>>> import numpy as np
>>> import numpy.linalg as la
>>> np.set_printoptions(suppress=True, linewidth=160)
>>> rng = np.random.default_rng(224494)
>>> F = rng.normal(size=(18, 3)) + 20 * np.array([2, 0, 0])
>>> F.round(2)
array([[41.05,  0.81, -1.84],
       [39.8 ,  0.87, -0.55],
       [40.86,  0.31,  0.22],
       [40.7 , -0.36, -2.2 ],
       [41.56, -0.53,  0.43],
       [40.02,  0.06, -0.28],
       [39.77, -2.02, -0.71],
       [37.64,  1.37,  1.89],
       [38.9 ,  1.11, -0.64],
       [40.98, -0.73, -0.06],
       [40.47, -0.68,  0.08],
       [41.36, -0.6 , -0.47],
       [39.79, -0.21, -0.25],
       [40.02, -0.57, -0.93],
       [40.62, -0.34,  2.32],
       [40.09,  0.37,  1.3 ],
       [41.98,  1.56, -0.49],
       [38.78, -0.53,  0.1 ]])
>>> q, vecs = la.qr(F[:, :1])[0], la.qr(F[:, 1:])[0]
>>> sv = la.svd(q.T @ vecs, compute_uv=False)
>>> (sv > 0.9).sum()
np.int64(0)
>>> round(float(la.norm(q @ q.T - vecs @ vecs.T, 2)), 2)
1.0
>>> sv.round(2)
array([0.11])
>>> np.round(np.degrees(np.arccos(sv.clip(0, 1))), 2)
array([83.52])
>>> Xs = F - F.mean(axis=0)
>>> U, sv, Vt = la.svd(Xs, full_matrices=False)
>>> np.round(Xs.mean(axis=0), 2) + 0
array([0., 0., 0.])
>>> np.round(sv ** 2 / (sv ** 2).sum(), 2)
array([0.49, 0.27, 0.23])
>>> np.abs(U[:, 0]).argmax()
np.int64(7)
>>> la.cond(F) > 100
np.False_
>>> [round(float(x), 2) for x in la.svd(F, compute_uv=False)[:3]]
[170.8, 4.68, 3.67]
>>> blk = np.stack([F, 3 * F, F[::-1]])
>>> np.round(la.norm(blk, axis=(1, 2)), 2)
array([170.9 , 512.71, 170.9 ])
>>> la.matrix_rank(blk)
array([3, 3, 3])
>>> np.round(np.einsum("bij,cij->bc", blk, blk), 2)
array([[ 29208.22,  87624.67,  29137.58],
       [ 87624.67, 262874.01,  87412.75],
       [ 29137.58,  87412.75,  29208.22]])
>>> la.matrix_rank(blk.reshape(3, -1))
np.int64(2)
>>> blk.shape
(3, 18, 3)
>>> mat = np.array([[11, 2, 0, 0, 2, 1, 0, 1],
...     [0, 10, 2, 0, 1, 2, 1, 2],
...     [2, 0, 16, 2, 2, 2, 1, 0],
...     [0, 0, 1, -1, 2, 1, 2, 2],
...     [0, 1, 0, 0, -8, 0, 0, 1],
...     [0, 2, 0, 0, 1, -10, 1, 1],
...     [0, 1, 0, 1, 2, 2, 8, 0],
...     [1, 1, 1, 0, 2, 0, 0, 14]])
>>> W = np.array([[-8, -9, -7, -2],
...     [-4, -2, -5, 4],
...     [4, 6, -9, -6],
...     [-8, 0, 0, -8],
...     [3, 9, 8, -7],
...     [-5, 3, 1, -2],
...     [-8, -8, 9, 4],
...     [-3, 4, 8, -1]])
>>> c = np.array([1, 2, -1, 2])
>>> hid = np.maximum(mat @ W + c, 0)
>>> (hid > 0).mean(axis=0)
array([0.25, 0.5 , 0.5 , 0.5 ])
>>> hid
array([[  0,   0,   0,   0],
       [  0,   9,   0,  21],
       [ 21,  96,   0,   0],
       [  0,  21,  41,   0],
       [  0,   0,   0,  61],
       [ 35,   0,   4,  26],
       [  0,   0,  84,  12],
       [  0,  71, 106,   0]])
>>> Z = np.array([[4, 4], [2, 3], [5, 4], [4, 4]])
>>> hid @ Z
array([[  0,   0],
       [102, 111],
       [276, 372],
       [247, 227],
       [244, 244],
       [264, 260],
       [468, 384],
       [672, 637]])
>>> x0 = np.array([-2, 0, 0, -2])
>>> rhs = hid @ x0
>>> rhs
array([   0,  -42,  -42,    0, -122, -122,  -24,    0])
>>> np.round(la.solve(hid.T @ hid, hid.T @ rhs), 2) + 0
array([-2.,  0.,  0., -2.])
>>> np.round(la.lstsq(hid, rhs)[0], 2) + 0
array([-2.,  0.,  0., -2.])
>>> rhs = rhs + 0.3 * rng.normal(size=8)
>>> rhs.round(2) + 0
array([  -0.19,  -41.69,  -42.2 ,   -0.17, -121.91, -122.34,  -23.99,    0.  ])
>>> c, *_ = la.lstsq(hid, rhs)
>>> c.round()
array([-2.,  0., -0., -2.])
>>> np.round(hid.T @ (rhs - hid @ c), 2) + 0
array([0., 0., 0., 0.])
>>> c.round(2) + 0
array([-2.01,  0.  ,  0.  , -2.  ])
>>> Z = F[[0, 16]].astype(float)
>>> for _ in range(5):
...     z = la.norm(F[:, None] - Z, axis=-1).argmin(axis=1)
...     Z = np.array([F[z == j].mean(axis=0) for j in range(2)])
... 
>>> z
array([0, 0, 1, 0, 1, 0, 0, 1, 0, 0, 0, 0, 0, 0, 1, 1, 1, 0])
>>> np.abs(Z[1] - Z[0]).argmax()
np.int64(2)
>>> X = np.load("out3.npy")
>>> X
array([[ 23.,  15.,  -8.,  -9.],
       [-32., -23.,  16.,  18.],
       [-18., -17.,  17.,  11.],
       [ -2.,  -1.,   0.,   8.]])
>>> U, sv, Vt = la.svd(X)
>>> np.argmax(sv[:-1] / (sv[1:] + 1e-6)) + 1
np.int64(3)
>>> out = U[:, :3] @ np.diag(sv[:3]) @ Vt[:3]
>>> np.round(la.norm(X - out) / la.norm(X), 2)
np.float64(0.0)
>>> la.matrix_rank(X, rtol=0.05)
np.int64(3)
>>> out.round(2)
array([[ 23.04,  14.93,  -8.04,  -9.  ],
       [-31.96, -23.08,  15.96,  18.  ],
       [-18.02, -16.96,  17.02,  11.  ],
       [ -2.02,  -0.96,   0.02,   8.  ]])
>>> np.round(la.norm(X, 1), 2), np.round(la.norm(X, np.inf), 2)
(np.float64(75.0), np.float64(89.0))
>>> np.round(la.norm(X, axis=1), 2)
array([29.98, 46.18, 31.98,  8.31])
>>> np.round(la.norm(X, 2), 2)
np.float64(63.35)
>>> round(float(la.norm(X) ** 2 / la.norm(X, 2) ** 2), 2)
1.03
>>> round(la.norm(X[3], 1), 2), np.round(la.norm(X[3], np.inf), 2)
(np.float64(11.0), np.float64(8.0))
>>> la.norm(X, axis=1).argmax()
np.int64(1)
>>> X[3] @ X[1]
np.float64(231.0)
>>> U, sv, Vt = la.svd(X, full_matrices=False)
>>> np.round(np.cumsum(sv ** 2) / np.sum(sv ** 2), 2)
array([0.97, 0.99, 1.  , 1.  ])
>>> sv.round(2)
array([63.35,  7.8 ,  7.04,  0.14])
>>> np.round(np.sqrt((sv ** 2).sum()), 2), round(float(la.norm(X)), 2)
(np.float64(64.22), 64.22)
>>> np.abs(U[:, 0]).round(6).argmax()
np.int64(1)
>>> np.round(sv / sv[0], 2) + 0
array([1.  , 0.12, 0.11, 0.  ])
>>> (sv > 1e-8).sum()
np.int64(4)
>>> np.round(U.T @ X @ Vt.T, 2) + 0
array([[63.35,  0.  ,  0.  ,  0.  ],
       [ 0.  ,  7.8 ,  0.  ,  0.  ],
       [ 0.  ,  0.  ,  7.04,  0.  ],
       [ 0.  ,  0.  ,  0.  ,  0.14]])
>>> np.allclose(U * sv @ Vt, X)
True
